% ipython --no-banner

In [1]: import numpy as np

In [2]: from numpy import linalg as LA

In [3]: np.set_printoptions(precision=2, suppress=True, linewidth=200)

In [4]: rnd = lambda a: np.round(a, 2) + 0

In [5]: feats = np.loadtxt("dump.csv", delimiter=",")

In [6]: rnd(feats)
Out[6]: 
array([[-1.46, -0.51, -1.27],
       [ 0.22, -1.92,  0.52],
       [-1.35,  0.24,  1.46]])

In [7]: rng = np.random.default_rng(922)

In [8]: Y = feats + rng.integers(-2, 3, (3, 2)) @ rng.integers(-2, 3, (2, 3))

In [9]: rnd(Y)
Out[9]: 
array([[-1.46, -0.51, -5.27],
       [-3.78,  0.08,  8.52],
       [-1.35,  0.24,  5.46]])

In [10]: LA.matrix_rank(Y - feats, tol=1e-8)
Out[10]: np.int64(2)

In [11]: Y - feats
Out[11]: 
array([[ 0.,  0., -4.],
       [-4.,  2.,  8.],
       [ 0.,  0.,  4.]])

In [12]: np.abs(Y - feats).sum(axis=1)
Out[12]: array([ 4., 14.,  4.])

In [13]: feats.shape
Out[13]: (3, 3)

In [14]: rnd(LA.svd(feats, compute_uv=False))
Out[14]: array([2., 2., 2.])

In [15]: rnd(feats.sum(axis=1))
Out[15]: array([-3.24, -1.18,  0.35])

In [16]: rnd(feats.mean(axis=0))
Out[16]: array([-0.86, -0.73,  0.24])

In [17]: Y = np.array([[0, -1, -3], [-4, -1, 3], [-5, 5, -4]])

In [18]: np.vstack([feats, Y.T]).shape
Out[18]: (6, 3)

In [19]: LA.matrix_rank(np.vstack([feats, Y.T]))
Out[19]: np.int64(3)

In [20]: rnd(np.einsum("ik,kj->ji", feats, Y))
Out[20]: 
array([[ 8.39,  5.08, -8.24],
       [-4.36,  4.28,  8.4 ],
       [ 7.91, -8.5 , -1.08]])

In [21]: LA.matrix_rank(feats @ Y)
Out[21]: np.int64(3)

In [22]: def softmax(z):
    ...:     e = np.exp(z - z.max(axis=-1, keepdims=True))
    ...:     return e / e.sum(axis=-1, keepdims=True)
    ...: 

In [23]: rnd(softmax(10 * feats[1]))
Out[23]: array([0.05, 0.  , 0.95])

In [24]: scores = feats @ feats.T / np.sqrt(3)

In [25]: rnd(softmax(scores + np.triu(np.full(scores.shape, -np.inf), 1)))
Out[25]: 
array([[1.  , 0.  , 0.  ],
       [0.09, 0.91, 0.  ],
       [0.08, 0.08, 0.83]])

In [26]: rnd(softmax(scores)[1] @ feats)
Out[26]: array([-0.05, -1.62,  0.45])

In [27]: softmax(scores).round(6).argmax(axis=1)
Out[27]: array([0, 1, 2])

In [28]: rnd(LA.svd(feats, compute_uv=False))
Out[28]: array([2., 2., 2.])

In [29]: rnd(LA.pinv(feats))
Out[29]: 
array([[-0.37,  0.06, -0.34],
       [-0.13, -0.48,  0.06],
       [-0.32,  0.13,  0.36]])

In [30]: rnd(LA.norm(feats, axis=0))
Out[30]: array([2., 2., 2.])

In [31]: M = np.load("a.npy")

In [32]: M
Out[32]: 
array([[ 5,  1,  5],
       [ 5,  2,  9],
       [ 9,  4, 13],
       [10,  6, 17],
       [10, 10, 17],
       [12, 13, 18],
       [14, 13, 20],
       [15, 16, 24],
       [18, 16, 28],
       [20, 20, 30],
       [22, 20, 33],
       [24, 22, 38],
       [26, 24, 40],
       [27, 24, 45],
       [32, 26, 45],
       [33, 29, 47],
       [33, 33, 50],
       [38, 38, 51],
       [40, 42, 56],
       [43, 43, 60],
       [48, 44, 60],
       [53, 47, 61],
       [54, 49, 63],
       [57, 53, 68]])

In [33]: Y = M / np.sqrt((M ** 2).mean(axis=1, keepdims=True))

In [34]: LA.matrix_rank(M - M.mean(axis=1, keepdims=True))
Out[34]: np.int64(2)

In [35]: LA.matrix_rank(Y) == LA.matrix_rank(M)
Out[35]: np.True_

In [36]: rnd(Y[4])
Out[36]: array([0.78, 0.78, 1.33])

In [37]: rnd(LA.norm(Y, axis=1))
Out[37]: array([1.73, 1.73, 1.73, 1.73, 1.73, 1.73, 1.73, 1.73, 1.73, 1.73, 1.73, 1.73, 1.73, 1.73, 1.73, 1.73, 1.73, 1.73, 1.73, 1.73, 1.73, 1.73, 1.73, 1.73])

In [38]: Ac = M - M.mean(axis=0)

In [39]: vecs = LA.svd(Ac)[2][:1]

In [40]: Y = Ac - Ac @ vecs.T @ vecs

In [41]: rnd(Y.std(axis=0))
Out[41]: array([1.73, 1.53, 1.96])

In [42]: rnd(LA.norm(Y) / LA.norm(Ac))
Out[42]: np.float64(0.1)

In [43]: LA.norm(Y, axis=1).round(6).argmax()
Out[43]: np.int64(13)

In [44]: rnd(np.cov(Ac @ vecs.T, rowvar=False))
Out[44]: np.float64(862.23)

In [45]: arr = np.array([[2, 1, 2], [2, 1, 0], [0, 0, 1]]) * (rng.random((3, 3)) < 0.3)

In [46]: arr
Out[46]: 
array([[2, 1, 2],
       [2, 0, 0],
       [0, 0, 0]])

In [47]: arr.sum(axis=0)
Out[47]: array([4, 1, 2])

In [48]: arr.shape
Out[48]: (3, 3)

In [49]: np.abs(arr).max()
Out[49]: np.int64(2)

In [50]: rnd(LA.svd(arr, compute_uv=False))
Out[50]: array([3.35, 1.34, 0.  ])

In [51]: np.unravel_index(np.abs(arr).argmax(), arr.shape)
Out[51]: (np.int64(0), np.int64(0))

In [52]: np.diff(arr, axis=0)
Out[52]: 
array([[ 0, -1, -2],
       [-2,  0,  0]])

In [53]: LA.matrix_rank(arr)
Out[53]: np.int64(2)

In [54]: rnd(LA.norm(arr, 2) / LA.norm(arr))
Out[54]: np.float64(0.93)

In [55]: LA.cond(arr) > 100
Out[55]: np.True_

In [56]: [round(float(x), 2) for x in LA.svd(arr, compute_uv=False)[:3]]
Out[56]: [3.35, 1.34, 0.0]

In [57]: X = np.load("block1.npy")

In [58]: X
Out[58]: 
array([[-2, -3, -1],
       [ 2,  0,  2],
       [-4, -3, -3]])

In [59]: rk = LA.matrix_rank(X)

In [60]: rk
Out[60]: np.int64(2)

In [61]: N = LA.svd(X)[2][rk:].T

In [62]: [int(LA.matrix_rank(X[:i])) for i in range(1, len(X) + 1)]
Out[62]: [1, 2, 2]

In [63]: rnd(N @ N.T)
Out[63]: 
array([[ 0.47, -0.16, -0.47],
       [-0.16,  0.05,  0.16],
       [-0.47,  0.16,  0.47]])

In [64]: np.allclose(X @ N, 0)
Out[64]: True

In [65]: LA.matrix_rank(X.T @ X), LA.matrix_rank(X @ X.T)
Out[65]: (np.int64(2), np.int64(2))

In [66]: r0 = np.array([1, -1])

In [67]: np.correlate(X[1], X[0], "full")
Out[67]: array([-2, -6, -6, -6, -4])

In [68]: np.convolve(X[1], r0)
Out[68]: array([ 2, -2,  2, -2])

In [69]: Uu, sig, vt = LA.svd(X)

In [70]: vecs = vt[:(sig > 1e-8).sum()]

In [71]: x0 = X[2] + 2 * X[0] + rng.integers(2) * np.eye(3)[1]

In [72]: x0
Out[72]: array([-8., -9., -5.])

In [73]: rnd(LA.norm(x0 - vecs.T @ vecs @ x0))
Out[73]: np.float64(0.0)

In [74]: np.allclose(vecs.T @ vecs @ x0, x0)
Out[74]: True

In [75]: rnd(vecs.T @ vecs)
Out[75]: 
array([[ 0.53,  0.16,  0.47],
       [ 0.16,  0.95, -0.16],
       [ 0.47, -0.16,  0.53]])

In [76]: LA.matrix_rank(np.vstack([X, x0]))
Out[76]: np.int64(2)

In [77]: rnd(np.trace(LA.pinv(X) @ X))
Out[77]: np.float64(2.0)

In [78]: np.allclose(X[:-1].T @ LA.lstsq(X[:-1].T, X[-1])[0], X[-1])
Out[78]: True

In [79]: rnd(X @ LA.pinv(X) @ X)
Out[79]: 
array([[-2., -3., -1.],
       [ 2.,  0.,  2.],
       [-4., -3., -3.]])

In [80]: m1 = np.array([[6.18, 5.08, -1.48],
    ...:     [-2.86, -13.06, -3.26],
    ...:     [-10.06, -7.77, -4.46],
    ...:     [-1.26, -13.91, -2.79],
    ...:     [2.06, 16.84, 1.77],
    ...:     [1.81, 4.1, -2.42],
    ...:     [-4.75, -10.03, -1.68],
    ...:     [-0.36, 7.23, 1.46],
    ...:     [-8.23, -18.56, -2.21],
    ...:     [3.72, -9.54, -0.45],
    ...:     [0.04, 22.81, 1.57],
    ...:     [13.03, -7.68, -2.54],
    ...:     [-3.06, -12.93, 5.26],
    ...:     [-9.79, -11.2, -3.15]])

In [81]: D = LA.norm(m1[:, None] - m1[None], axis=-1)

In [82]: rnd(D[:5, :5])
Out[82]: 
array([[ 0.  , 20.35, 20.92, 20.44, 12.88],
       [20.35,  0.  ,  9.01,  1.87, 30.72],
       [20.92,  9.01,  0.  , 10.86, 28.13],
       [20.44,  1.87, 10.86,  0.  , 31.26],
       [12.88, 30.72, 28.13, 31.26,  0.  ]])

In [83]: LA.matrix_rank(D ** 2)
Out[83]: np.int64(5)

In [84]: (D + 1e9 * np.eye(14)).round(6).argmin(axis=1)
Out[84]: array([ 5,  3, 13,  1, 10,  0,  1,  5, 13,  3,  4,  9,  6,  2])

In [85]: np.unravel_index(D.round(6).argmax(), D.shape)
Out[85]: (np.int64(8), np.int64(10))

In [86]: rnd(D[5])
Out[86]: array([ 4.58, 17.8 , 16.91, 18.27, 13.41,  0.  , 15.6 ,  5.44, 24.79, 13.91, 19.21, 16.27, 19.31, 19.21])

In [87]: W2 = m1[[10, 6]].astype(float)

In [88]: for _ in range(7):
    ...:     lab = LA.norm(m1[:, None] - W2, axis=-1).argmin(axis=1)
    ...:     W2 = np.array([m1[lab == j].mean(axis=0) for j in range(2)])
    ...: 

In [89]: lab
Out[89]: array([0, 1, 1, 1, 0, 0, 1, 0, 1, 1, 0, 1, 1, 1])

In [90]: np.abs(W2[1] - W2[0]).argmax()
Out[90]: np.int64(1)

In [91]: rnd(W2[1] - W2[0])
Out[91]: array([ -4.53, -22.84,  -1.88])
